>>> import numpy as np
>>> import numpy.linalg as la
>>> np.set_printoptions(precision=2, suppress=True, linewidth=160)
>>> def tidy(a):
...     return np.round(a, 2) + 0
... 
>>> mat = np.load("layer3.npy")
>>> print(mat)
[[  0.95   0.39 -10.31   1.11   2.26  -2.45  15.62]
 [  2.47  -0.24  19.64   0.2    1.54   2.99   1.71]
 [  0.    -0.26   3.92   0.47   0.6    1.47   8.65]
 [ -0.87  -0.28   1.17  -0.83  -0.99   4.27  -2.95]
 [ -2.4   -0.26   9.48   0.56  -0.45  -2.64  24.84]
 [ -0.98  -0.17  16.47  -0.83   0.64   3.94 -15.01]
 [  2.28  -0.34   8.41   0.94  -0.52  -1.17   3.13]
 [  1.49  -0.04 -12.3   -0.61   1.38   9.99   4.85]
 [ -0.71   0.1    0.8    0.72   0.12  -3.33  -2.04]
 [ -5.9   -0.33 -28.3    0.55   0.04   4.82   6.32]
 [  4.29  -0.24  11.61  -0.48  -0.82  -4.84  19.64]
 [ -1.98   0.38  12.91   0.48  -1.64   4.87  10.06]
 [ -1.19  -0.63   9.93  -0.42  -0.63  -3.62   2.8 ]
 [ -1.51   0.12  -2.43  -0.75  -1.03  -2.97   1.26]]
>>> x0 = np.array([2, 1, 1, 3, 3, 0, 2])
>>> y = mat @ x0
>>> print(tidy(la.solve(mat.T @ mat, mat.T @ y)))
[2. 1. 1. 3. 3. 0. 2.]
>>> print(tidy(la.lstsq(mat, y)[0]))
[2. 1. 1. 3. 3. 0. 2.]
>>> rng = np.random.default_rng(48158)
>>> y = y + 0.3 * rng.normal(size=14)
>>> print(tidy(y))
[ 33.27  33.12  24.17 -12.63  54.11 -16.04  19.97   2.44  -2.28 -26.17  54.86  25.83   9.13  -8.2 ]
>>> c, *_ = la.lstsq(mat, y)
>>> print(tidy(mat.T @ (y - mat @ c)))
[0. 0. 0. 0. 0. 0. 0.]
>>> print(tidy(la.norm(y - mat @ c)))
0.48
